% python3 -q
>>> import numpy as np
>>> np.set_printoptions(precision=1, suppress=True, linewidth=100, sign=" ")
>>> tidy = lambda a: np.round(a, 1) + 0
>>> E = np.loadtxt("out2.csv", delimiter=",")
>>> E
array([[-1.,  1.,  1.,  1.],
       [ 1., -1.,  1.,  1.],
       [ 1.,  1., -1.,  1.],
       [ 1.,  1.,  1., -1.]])
>>> evals, vecs = np.linalg.eigh(E)
>>> x0 = np.array([1, 0, 0, 2])
>>> tidy(np.linalg.eigvalsh(E[1:, 1:]))
array([-2., -2.,  1.])
>>> rng = np.random.default_rng(24694)
>>> z = rng.permutation(4)
>>> z
array([ 2,  0,  1,  3])
>>> other = E[z][:, z]
>>> other
array([[-1.,  1.,  1.,  1.],
       [ 1., -1.,  1.,  1.],
       [ 1.,  1., -1.,  1.],
       [ 1.,  1.,  1., -1.]])
>>> np.trace(other)
np.float64(-4.0)
>>> tidy(np.linalg.det(other)), tidy(np.linalg.det(E[z]))
(np.float64(-16.0), np.float64(-16.0))
>>> U, sigma, vt = np.linalg.svd(E, full_matrices=False)
>>> tidy(sigma / sigma[0])
array([ 1.,  1.,  1.,  1.])
>>> tidy(np.cumsum(sigma ** 2) / np.sum(sigma ** 2))
array([ 0.2,  0.5,  0.8,  1. ])
>>> tidy(U.T @ E @ vt.T)
array([[ 2.,  0.,  0.,  0.],
       [ 0.,  2.,  0.,  0.],
       [ 0.,  0.,  2.,  0.],
       [ 0.,  0.,  0.,  2.]])
>>> J = np.load("case2.npy")
>>> J
array([[  0, -16,   0,   0],
       [ 14,  16,   0,   0],
       [  0,   8,   0, -16],
       [ -7,  -8,  14,  16]])
>>> z = rng.permutation(4)
>>> z
array([ 0,  3,  2,  1])
>>> other = J[z][:, z]
>>> other
array([[  0,   0,   0, -16],
       [ -7,  16,  14,  -8],
       [  0, -16,   0,   8],
       [ 14,   0,   0,  16]])
>>> tidy(np.sort(np.abs(np.linalg.eigvals(other))))
array([ 15.,  15.,  15.,  15.])
>>> np.trace(other)
np.int64(32)
>>> np.diag(other)
array([  0,  16,   0,  16])
>>> tidy(np.linalg.det(other)), tidy(np.linalg.det(J[z]))
(np.float64(50176.0), np.float64(-50176.0))
>>> other = J / np.sqrt((J ** 2).mean(axis=1, keepdims=True))
>>> np.linalg.matrix_rank(other) == np.linalg.matrix_rank(J)
np.True_
>>> tidy(other[3])
array([-0.6, -0.7,  1.2,  1.3])
>>> tidy(np.linalg.norm(other, axis=1))
array([ 2.,  2.,  2.,  2.])
>>> f = np.array([5, 1, 4])
>>> K = f[np.abs(np.subtract.outer(np.arange(3), np.arange(3)))]
>>> K
array([[ 5,  1,  4],
       [ 1,  5,  1],
       [ 4,  1,  5]])
>>> x0 = np.array([0, 3, -1])
>>> target = K @ x0
>>> target
array([-1, 14, -2])
>>> tidy(np.linalg.solve(K, target))
array([ 0.,  3., -1.])
>>> tidy(np.linalg.solve(K, target + K[:, 2]))
array([ 0.,  3.,  0.])
>>> tidy(np.linalg.solve(K, K[:, 0]))
array([ 1.,  0.,  0.])
>>> tidy(np.linalg.solve(K, 3 * target))
array([ 0.,  9., -3.])
>>> np.einsum("ij,ji->", K, K)
np.int64(111)
>>> tidy(np.linalg.eigvals(K).sum().real)
np.float64(15.0)
>>> np.kron(np.eye(2, dtype=int), K)
array([[ 5,  1,  4,  0,  0,  0],
       [ 1,  5,  1,  0,  0,  0],
       [ 4,  1,  5,  0,  0,  0],
       [ 0,  0,  0,  5,  1,  4],
       [ 0,  0,  0,  1,  5,  1],
       [ 0,  0,  0,  4,  1,  5]])
>>> np.einsum("ii->", K)
np.int64(15)
>>> tidy(np.linalg.det(2 * K)), tidy(np.linalg.det(K))
(np.float64(344.0), np.float64(43.0))
>>> tidy(np.linalg.det(K.T))
np.float64(43.0)
>>> Lm = np.linalg.cholesky(K)
>>> tidy(np.diag(Lm) ** 2)
array([ 5. ,  4.8,  1.8])
>>> tidy(Lm)
array([[ 2.2,  0. ,  0. ],
       [ 0.4,  2.2,  0. ],
       [ 1.8,  0.1,  1.3]])
>>> np.linalg.eigvalsh(K).min() > 0
np.True_
>>> K / np.sqrt(np.outer(np.diag(K), np.diag(K)))
array([[ 1. ,  0.2,  0.8],
       [ 0.2,  1. ,  0.2],
       [ 0.8,  0.2,  1. ]])
>>> tidy(np.prod(np.diag(Lm)) ** 2), tidy(np.linalg.det(K))
(np.float64(43.0), np.float64(43.0))
>>> z = rng.permutation(3)
>>> z
array([ 2,  0,  1])
>>> other = K[z][:, z]
>>> np.diag(other)
array([ 5,  5,  5])
>>> np.trace(other)
np.int64(15)
>>> other
array([[ 5,  4,  1],
       [ 4,  5,  1],
       [ 1,  1,  5]])
>>> tidy(np.sort(np.abs(np.linalg.eigvals(other))))
array([ 1. ,  4.6,  9.4])
>>> x0 = np.array([1, 1, 3])
>>> h = np.maximum(K @ x0, 0)
>>> np.maximum(K @ (3 * x0), 0)
array([ 54,  27,  60])
>>> tidy(np.tanh(K @ x0))
array([ 1.,  1.,  1.])
>>> np.flatnonzero(h > 1e-9)
array([ 0,  1,  2])
>>> np.maximum(K @ x0, 0) - np.maximum(-K @ x0, 0)
array([ 18,   9,  20])
>>> K.T @ h
array([ 179,   83,  181])
>>> F = np.load("data.npy")
>>> F
array([[  3,   2,   1],
       [  6,  -1,   0],
       [  4,  -4,  -3],
       [  2,  -3,  -6],
       [ -3,  -1, -10],
       [  2,   0, -15],
       [  0,   3, -13],
       [ -1,   2, -12],
       [  1,   4, -10],
       [  6,   4,  -6],
       [  6,   2,  -7],
       [  9,   5,  -4],
       [  8,   5,  -2],
       [ 10,   2,  -3],
       [ 13,  -3,  -3],
       [ 16,  -1,  -1],
       [ 17,  -6,  -6],
       [ 13,  -2,  -6],
       [ 17,  -2, -10],
       [ 12,  -3, -10],
       [ 15,  -6, -15],
       [ 11,  -7, -10],
       [ 11,  -5,  -6],
       [ 15,  -1,  -1]])
>>> x0 = np.array([-2, 0, 2])
>>> target = F @ x0
>>> tidy(np.linalg.pinv(F) @ F)
array([[ 1.,  0.,  0.],
       [ 0.,  1.,  0.],
       [ 0.,  0.,  1.]])
>>> tidy(np.linalg.solve(F.T @ F, F.T @ target))
array([-2.,  0.,  2.])
>>> target = target + 0.3 * rng.normal(size=24)
>>> tidy(target)
array([ -3.8, -12.3, -14.1, -16.1, -14.1, -34.3, -26.1, -22.1, -22.6, -24. , -25.9, -25.8, -20.1,
       -25.7, -32.2, -34.1, -45.6, -37.8, -54.2, -43.7, -59.8, -41.3, -33.6, -31.6])
>>> coef, *_ = np.linalg.lstsq(F, target)
>>> tidy(F.T @ (target - F @ coef))
array([ 0.,  0.,  0.])
>>> [round(float(np.linalg.norm(np.linalg.solve(F.T @ F + lam * np.eye(3), F.T @ target))), 2) for lam in (0, 1, 10, 100)]
[2.83, 2.83, 2.82, 2.72]
